$ python3 -q
>>> import numpy as np
>>> np.set_printoptions(suppress=True, linewidth=100)
>>> def rnd(a):
...     return np.round(a, 3) + 0
... 
>>> m1 = np.load("data.npy")
>>> m1
array([[ 0.9  ,  0.9  ,  0.3  ,  0.9  ],
       [ 0.3  , -0.5  , -0.4  ,  0.   ],
       [-0.3  , -0.6  , -0.1  ,  0.9  ],
       [ 0.231, -0.434, -0.405,  0.04 ],
       [-0.1  , -0.8  , -0.7  , -1.3  ],
       [-1.7  , -1.5  , -0.1  , -0.7  ],
       [ 0.6  , -1.4  ,  2.1  , -1.2  ],
       [ 0.5  ,  0.8  , -1.1  ,  0.1  ]])
>>> vec = np.array([2, -1, 2, 1])
>>> target = m1 @ vec
>>> rnd(target)
array([ 2.4  ,  0.3  ,  0.7  ,  0.126, -2.1  , -2.8  ,  5.6  , -1.9  ])
>>> rnd(np.linalg.solve(m1.T @ m1, m1.T @ target))
array([ 2., -1.,  2.,  1.])
>>> rng = np.random.default_rng(22920)
>>> target = target + 0.1 * rng.normal(size=8)
>>> rnd(target)
array([ 2.387,  0.241,  0.55 ,  0.011, -2.234, -2.8  ,  5.604, -1.95 ])
>>> coef, *_ = np.linalg.lstsq(m1, target)
>>> coef.round()
array([ 2., -1.,  2.,  1.])
>>> [round(float(np.linalg.norm(np.linalg.solve(m1.T @ m1 + lam * np.eye(4), m1.T @ target))), 2) for lam in (0, 1, 10, 100)]
[3.11, 2.53, 1.12, 0.18]
>>> other = m1 + rng.integers(-2, 3, (8, 3)) @ rng.integers(-2, 3, (3, 4))
>>> rnd(other)
array([[ 2.9  , -3.1  , -3.7  , -3.1  ],
       [-2.7  ,  5.5  ,  3.6  , -2.   ],
       [ 1.7  ,  7.4  , -0.1  , -5.1  ],
       [ 2.231,  1.566, -0.405,  3.04 ],
       [ 1.9  ,  7.2  , -0.7  , -7.3  ],
       [-0.7  ,  2.5  ,  1.9  ,  4.3  ],
       [ 3.6  , -1.4  ,  0.1  , -0.2  ],
       [ 0.5  , -5.2  , -3.1  ,  1.1  ]])
>>> rnd(other - m1)
array([[ 2., -4., -4., -4.],
       [-3.,  6.,  4., -2.],
       [ 2.,  8.,  0., -6.],
       [ 2.,  2.,  0.,  3.],
       [ 2.,  8.,  0., -6.],
       [ 1.,  4.,  2.,  5.],
       [ 3.,  0., -2.,  1.],
       [ 0., -6., -2.,  1.]])
>>> np.linalg.matrix_rank(other - m1, tol=1e-8)
np.int64(3)
>>> vec = np.array([2, 2, 0, 1])
>>> target = other @ vec
>>> rnd(np.linalg.pinv(other) @ other)
array([[1., 0., 0., 0.],
       [0., 1., 0., 0.],
       [0., 0., 1., 0.],
       [0., 0., 0., 1.]])
>>> rnd(np.linalg.solve(other.T @ other, other.T @ target))
array([2., 2., 0., 1.])
>>> rnd(np.linalg.lstsq(other, target)[0])
array([2., 2., 0., 1.])
>>> target = target + 0.02 * rng.normal(size=8)
>>> rnd(target)
array([-3.504,  3.624, 13.102, 10.631, 10.91 ,  7.9  ,  4.227, -8.269])
>>> coef, *_ = np.linalg.lstsq(other, target)
>>> coef.round()
array([2., 2., 0., 1.])
>>> rnd(other.T @ (target - other @ coef))
array([0., 0., 0., 0.])
>>> [round(float(np.linalg.norm(np.linalg.solve(other.T @ other + lam * np.eye(4), other.T @ target))), 2) for lam in (0, 1, 10, 100)]
[3.0, 2.92, 2.36, 1.06]
>>> rnd(np.linalg.norm(target - other @ coef))
np.float64(0.046)
>>> rnd(coef)
array([2.003, 1.998, 0.004, 0.998])
>>> vec = np.array([1, -2, -1, 0])
>>> target = m1 @ vec
>>> coef, lr = np.zeros(4), 1 / np.linalg.norm(m1, 2) ** 2
>>> for i in range(12):
...     coef -= lr * m1.T @ (m1 @ coef - target)
...     if i % 2 == 0: print(i, round(np.linalg.norm(m1 @ coef - target), 3))
... 
0 2.402
2 1.839
4 1.471
6 1.189
8 0.966
10 0.787
>>> rnd(np.linalg.cond(m1))
np.float64(3.224)
>>> rnd(coef)
array([ 0.643, -1.568, -0.802, -0.251])
>>> proj = m1 @ np.linalg.solve(m1.T @ m1, m1.T)
>>> np.trace(proj)
np.float64(4.0)
>>> np.linalg.matrix_rank(np.eye(8) - proj)
np.int64(4)
>>> np.allclose(proj @ proj, proj)
True
>>> rnd(np.diag(proj))
array([0.286, 0.341, 0.627, 0.273, 0.583, 0.667, 0.899, 0.323])
>>> M = np.load("w.npy")
>>> M
array([[-0.188, -0.264,  0.438,  0.851],
       [ 0.264, -0.892, -0.05 ,  0.508],
       [ 0.02 , -0.47 ,  0.11 ,  0.843],
       [-0.1  , -0.789,  0.47 ,  0.998],
       [-0.254,  0.909,  0.   , -0.629],
       [ 0.09 ,  0.11 , -0.188, -0.864],
       [ 0.438, -0.696, -0.578, -0.565],
       [ 0.254, -0.558, -0.354,  0.894],
       [-0.31 ,  0.336,  0.515, -0.363],
       [ 0.291,  0.47 , -0.701,  0.578],
       [-0.168,  0.901, -0.159, -0.854],
       [-0.178, -0.883,  0.74 , -0.551],
       [-0.282, -0.226,  0.611,  0.168],
       [-0.38 ,  0.345,  0.664, -0.969],
       [ 0.02 , -0.06 ,  0.02 , -0.804],
       [ 0.291,  0.774, -0.789,  0.551],
       [-0.11 , -0.264,  0.3  ,  0.716]])
>>> Ac = (M - M.mean(axis=0)) / M.std(axis=0)
>>> np.argwhere(np.abs(Ac) > 2)
array([], shape=(0, 2), dtype=int64)
>>> coef = np.linalg.lstsq(np.delete(Ac, 0, axis=1), Ac[:, 0])[0]
>>> rnd(coef)
array([-0.543, -1.011, -0.021])
>>> np.abs(coef).argmax()
np.int64(1)
>>> labels = rng.permutation(4)
>>> other = M[:, labels] * rng.choice([-1, 1], 4)
>>> other
array([[ 0.264, -0.188,  0.438,  0.851],
       [ 0.892,  0.264, -0.05 ,  0.508],
       [ 0.47 ,  0.02 ,  0.11 ,  0.843],
       [ 0.789, -0.1  ,  0.47 ,  0.998],
       [-0.909, -0.254,  0.   , -0.629],
       [-0.11 ,  0.09 , -0.188, -0.864],
       [ 0.696,  0.438, -0.578, -0.565],
       [ 0.558,  0.254, -0.354,  0.894],
       [-0.336, -0.31 ,  0.515, -0.363],
       [-0.47 ,  0.291, -0.701,  0.578],
       [-0.901, -0.168, -0.159, -0.854],
       [ 0.883, -0.178,  0.74 , -0.551],
       [ 0.226, -0.282,  0.611,  0.168],
       [-0.345, -0.38 ,  0.664, -0.969],
       [ 0.06 ,  0.02 ,  0.02 , -0.804],
       [-0.774,  0.291, -0.789,  0.551],
       [ 0.264, -0.11 ,  0.3  ,  0.716]])
>>> Uu, _, Vt = np.linalg.svd(M.T @ other)
>>> rnd(Uu @ Vt)
array([[ 0.,  1.,  0.,  0.],
       [-1.,  0.,  0.,  0.],
       [ 0.,  0.,  1.,  0.],
       [ 0.,  0.,  0.,  1.]])
>>> rnd(np.linalg.lstsq(M, other)[0])
array([[ 0.,  1.,  0.,  0.],
       [-1.,  0.,  0.,  0.],
       [ 0.,  0.,  1.,  0.],
       [ 0.,  0.,  0.,  1.]])
>>> labels
array([1, 0, 2, 3])
>>> E = np.load("a.npy")
>>> E
array([[ 0.,  0.,  0.,  0.,  0., -6.,  2.],
       [ 0.,  0.,  0.,  0.,  0., -4.,  1.],
       [ 0.,  0.,  0.,  0.,  0.,  8.,  6.],
       [ 0.,  0.,  0.,  0.,  0.,  5.,  9.],
       [ 0.,  0.,  0.,  0.,  0., -3.,  8.],
       [-6., -4.,  8.,  5., -3.,  0.,  0.],
       [ 2.,  1.,  6.,  9.,  8.,  0.,  0.]])
>>> evals, vecs = np.linalg.eigh(E)
>>> rnd(evals.sum()), np.trace(E)
(np.float64(0.0), np.float64(0.0))
>>> np.unique(evals.round(6) + 0, return_counts=True)[1]
array([1, 1, 3, 1, 1])
>>> rnd(vecs @ np.diag(evals) @ vecs.T)
array([[ 0.,  0.,  0.,  0.,  0., -6.,  2.],
       [ 0.,  0.,  0.,  0.,  0., -4.,  1.],
       [ 0.,  0.,  0.,  0.,  0.,  8.,  6.],
       [ 0.,  0.,  0.,  0.,  0.,  5.,  9.],
       [ 0.,  0.,  0.,  0.,  0., -3.,  8.],
       [-6., -4.,  8.,  5., -3.,  0.,  0.],
       [ 2.,  1.,  6.,  9.,  8.,  0.,  0.]])
>>> [round(float(x), 3) for x in np.linalg.svd(E, compute_uv=False)[:3]]
[14.966, 14.966, 10.584]
>>> np.argsort(-np.linalg.norm(E, axis=0).round(6), kind="stable")[:3]
array([6, 5, 3])
>>> np.linalg.cond(E) > 100
np.True_
>>> rank = np.linalg.matrix_rank(E)
>>> rank
np.int64(4)
>>> ns = np.linalg.svd(E)[2][rank:].T
>>> [int(np.linalg.matrix_rank(E[:i])) for i in range(1, len(E) + 1)]
[1, 2, 2, 2, 2, 3, 4]
>>> rnd(E @ ns)
array([[0., 0., 0.],
       [0., 0., 0.],
       [0., 0., 0.],
       [0., 0., 0.],
       [0., 0., 0.],
       [0., 0., 0.],
       [0., 0., 0.]])
>>> [int(np.linalg.matrix_rank(np.delete(E, i, axis=0))) for i in range(7)]
[4, 4, 4, 4, 4, 3, 3]
>>> np.linalg.matrix_rank(E.T @ E), np.linalg.matrix_rank(E @ E.T)
(np.int64(4), np.int64(4))
>>> mat = np.array([[-41, -1, 0], [2, 8, -1], [-2, 1, -81]])
>>> evals, vecs = np.linalg.eig(mat)
>>> rnd(np.sort(np.linalg.eigvals(mat.T)))
array([-80.989, -40.958,   7.947])
>>> labels = rng.permutation(3)
>>> labels
array([0, 2, 1])
>>> other = mat[labels][:, labels]
>>> rnd(np.linalg.det(other)), rnd(np.linalg.det(mat[labels]))
(np.float64(26363.0), np.float64(-26363.0))
>>> other
array([[-41,   0,  -1],
       [ -2, -81,   1],
       [  2,  -1,   8]])
>>> other = mat / np.sqrt((mat ** 2).mean(axis=1, keepdims=True))
>>> rnd(np.linalg.norm(other, axis=1))
array([1.732, 1.732, 1.732])
>>> rnd(other[2])
array([-0.043,  0.021, -1.731])
>>> np.linalg.matrix_rank(other) == np.linalg.matrix_rank(mat)
np.True_
>>> np.linalg.matrix_rank(mat - mat.mean(axis=1, keepdims=True))
np.int64(2)
>>> proj = M @ np.linalg.solve(M.T @ M, M.T)
>>> rnd(np.linalg.eigvalsh(proj))
array([0., 0., 0., 0., 0., 0., 0., 0., 0., 0., 0., 0., 0., 1., 1., 1., 1.])
>>> rnd(np.trace(proj))
np.float64(4.0)
>>> rnd(proj @ M[:, 3])
array([ 0.851,  0.508,  0.843,  0.998, -0.629, -0.864, -0.565,  0.894, -0.363,  0.578, -0.854,
       -0.551,  0.168, -0.969, -0.804,  0.551,  0.716])
>>> other = np.linalg.inv(mat)
>>> rnd(np.linalg.det(mat) * other)
array([[-647.,  -81.,    1.],
       [ 164., 3321.,  -41.],
       [  18.,   43., -326.]])
>>> (np.abs(other) > 1e-9).astype(int)
array([[1, 1, 1],
       [1, 1, 1],
       [1, 1, 1]])
>>> rnd(other)
array([[-0.025, -0.003,  0.   ],
       [ 0.006,  0.126, -0.002],
       [ 0.001,  0.002, -0.012]])
>>> rnd(np.linalg.inv(other))
array([[-41.,  -1.,   0.],
       [  2.,   8.,  -1.],
       [ -2.,   1., -81.]])
>>> X = np.load("test19.npy")
>>> rnd(X)
array([[ 1.   ,  0.   ,  0.   ,  0.   ,  0.   ,  0.   ,  0.   ,  0.   ],
       [ 0.   , -0.707,  0.   ,  0.   ,  0.707,  0.   ,  0.   ,  0.   ],
       [ 0.   ,  0.   ,  1.   ,  0.   ,  0.   ,  0.   ,  0.   ,  0.   ],
       [ 0.   ,  0.   ,  0.   ,  1.   ,  0.   ,  0.   ,  0.   ,  0.   ],
       [ 0.   , -0.707,  0.   ,  0.   , -0.707,  0.   ,  0.   ,  0.   ],
       [ 0.   ,  0.   ,  0.   ,  0.   ,  0.   ,  1.   ,  0.   ,  0.   ],
       [ 0.   ,  0.   ,  0.   ,  0.   ,  0.   ,  0.   ,  1.   ,  0.   ],
       [ 0.   ,  0.   ,  0.   ,  0.   ,  0.   ,  0.   ,  0.   ,  1.   ]])
>>> q, R = np.linalg.qr(X)
>>> rnd(q.T @ q)
array([[1., 0., 0., 0., 0., 0., 0., 0.],
       [0., 1., 0., 0., 0., 0., 0., 0.],
       [0., 0., 1., 0., 0., 0., 0., 0.],
       [0., 0., 0., 1., 0., 0., 0., 0.],
       [0., 0., 0., 0., 1., 0., 0., 0.],
       [0., 0., 0., 0., 0., 1., 0., 0.],
       [0., 0., 0., 0., 0., 0., 1., 0.],
       [0., 0., 0., 0., 0., 0., 0., 1.]])
>>> R
array([[ 1.,  0.,  0.,  0.,  0.,  0.,  0.,  0.],
       [ 0.,  1.,  0.,  0.,  0.,  0.,  0.,  0.],
       [ 0.,  0.,  1.,  0.,  0.,  0.,  0.,  0.],
       [ 0.,  0.,  0.,  1.,  0.,  0.,  0.,  0.],
       [ 0.,  0.,  0.,  0., -1.,  0.,  0.,  0.],
       [ 0.,  0.,  0.,  0.,  0.,  1.,  0.,  0.],
       [ 0.,  0.,  0.,  0.,  0.,  0.,  1.,  0.],
       [ 0.,  0.,  0.,  0.,  0.,  0.,  0.,  1.]])
>>> rnd(q @ R)
array([[ 1.   ,  0.   ,  0.   ,  0.   ,  0.   ,  0.   ,  0.   ,  0.   ],
       [ 0.   , -0.707,  0.   ,  0.   ,  0.707,  0.   ,  0.   ,  0.   ],
       [ 0.   ,  0.   ,  1.   ,  0.   ,  0.   ,  0.   ,  0.   ,  0.   ],
       [ 0.   ,  0.   ,  0.   ,  1.   ,  0.   ,  0.   ,  0.   ,  0.   ],
       [ 0.   , -0.707,  0.   ,  0.   , -0.707,  0.   ,  0.   ,  0.   ],
       [ 0.   ,  0.   ,  0.   ,  0.   ,  0.   ,  1.   ,  0.   ,  0.   ],
       [ 0.   ,  0.   ,  0.   ,  0.   ,  0.   ,  0.   ,  1.   ,  0.   ],
       [ 0.   ,  0.   ,  0.   ,  0.   ,  0.   ,  0.   ,  0.   ,  1.   ]])
>>> rnd(q)
array([[ 1.   ,  0.   ,  0.   ,  0.   ,  0.   ,  0.   ,  0.   ,  0.   ],
       [ 0.   , -0.707,  0.   ,  0.   , -0.707,  0.   ,  0.   ,  0.   ],
       [ 0.   ,  0.   ,  1.   ,  0.   ,  0.   ,  0.   ,  0.   ,  0.   ],
       [ 0.   ,  0.   ,  0.   ,  1.   ,  0.   ,  0.   ,  0.   ,  0.   ],
       [ 0.   , -0.707,  0.   ,  0.   ,  0.707,  0.   ,  0.   ,  0.   ],
       [ 0.   ,  0.   ,  0.   ,  0.   ,  0.   ,  1.   ,  0.   ,  0.   ],
       [ 0.   ,  0.   ,  0.   ,  0.   ,  0.   ,  0.   ,  1.   ,  0.   ],
       [ 0.   ,  0.   ,  0.   ,  0.   ,  0.   ,  0.   ,  0.   ,  1.   ]])
>>> np.abs(np.diag(R))
array([1., 1., 1., 1., 1., 1., 1., 1.])
>>> q.shape, R.shape
((8, 8), (8, 8))
>>> abs(R[0, 0]), rnd(np.linalg.norm(X[:, 0]))
(np.float64(1.0), np.float64(1.0))
>>> K = np.load("x.npy")
>>> K
array([[ 3., -2.,  0.,  0.,  0.],
       [-2., -1., -2.,  0.,  0.],
       [ 0., -2., -3., -2.,  0.],
       [ 0.,  0., -2.,  1., -2.],
       [ 0.,  0.,  0., -2.,  0.]])
>>> q, vecs = np.linalg.qr(K[:, :2])[0], np.linalg.qr(K[:, 2:])[0]
>>> s = np.linalg.svd(q.T @ vecs, compute_uv=False)
>>> rnd(np.degrees(np.arccos(s.clip(0, 1))))
array([12.802, 78.581])
>>> rnd(s)
array([0.975, 0.198])
>>> vec = np.array([-3, -3, 1, 3, 2])
>>> target = K @ vec
>>> target
array([-3.,  7., -3., -3., -6.])
>>> rnd(np.linalg.solve(K.T, K[1]))
array([0., 1., 0., 0., 0.])
>>> rnd(np.linalg.solve(K, K[:, 3]))
array([0., 0., 0., 1., 0.])
>>> rnd(np.linalg.solve(K, -1 * target))
array([ 3.,  3., -1., -3., -2.])
>>> q, R = np.linalg.qr(K)
>>> rnd(R)
array([[-3.606,  1.109, -1.109,  0.   ,  0.   ],
       [ 0.   ,  2.787,  3.312,  1.435,  0.   ],
       [ 0.   ,  0.   ,  2.191, -0.343,  1.825],
       [ 0.   ,  0.   ,  0.   , -2.612,  0.526],
       [ 0.   ,  0.   ,  0.   ,  0.   , -0.626]])
>>> rnd(np.abs(np.diag(R)))
array([3.606, 2.787, 2.191, 2.612, 0.626])
>>> rnd(q @ R)
array([[ 3., -2.,  0.,  0.,  0.],
       [-2., -1., -2.,  0.,  0.],
       [ 0., -2., -3., -2.,  0.],
       [ 0.,  0., -2.,  1., -2.],
       [ 0.,  0.,  0., -2.,  0.]])
>>> np.all(np.linalg.eigvalsh(K) > 0)
np.False_
>>> np.einsum("ij,ji->", K, K)
np.float64(52.0)
>>> rnd(np.linalg.det(2 * K)), rnd(np.linalg.det(K))
(np.float64(-1152.0), np.float64(-36.0))
>>> rnd(np.linalg.eigvals(K).sum().real)
np.float64(0.0)
>>> rnd(np.linalg.det(K[::-1]))
np.float64(-36.0)
>>> rnd(np.poly(K))
array([  1.,   0., -26.,  12., 105.,  36.])
>>> np.kron(np.eye(2, dtype=int), K)
array([[ 3., -2.,  0.,  0.,  0.,  0., -0.,  0.,  0.,  0.],
       [-2., -1., -2.,  0.,  0., -0., -0., -0.,  0.,  0.],
       [ 0., -2., -3., -2.,  0.,  0., -0., -0., -0.,  0.],
       [ 0.,  0., -2.,  1., -2.,  0.,  0., -0.,  0., -0.],
       [ 0.,  0.,  0., -2.,  0.,  0.,  0.,  0., -0.,  0.],
       [ 0., -0.,  0.,  0.,  0.,  3., -2.,  0.,  0.,  0.],
       [-0., -0., -0.,  0.,  0., -2., -1., -2.,  0.,  0.],
       [ 0., -0., -0., -0.,  0.,  0., -2., -3., -2.,  0.],
       [ 0.,  0., -0.,  0., -0.,  0.,  0., -2.,  1., -2.],
       [ 0.,  0.,  0., -0.,  0.,  0.,  0.,  0., -2.,  0.]])
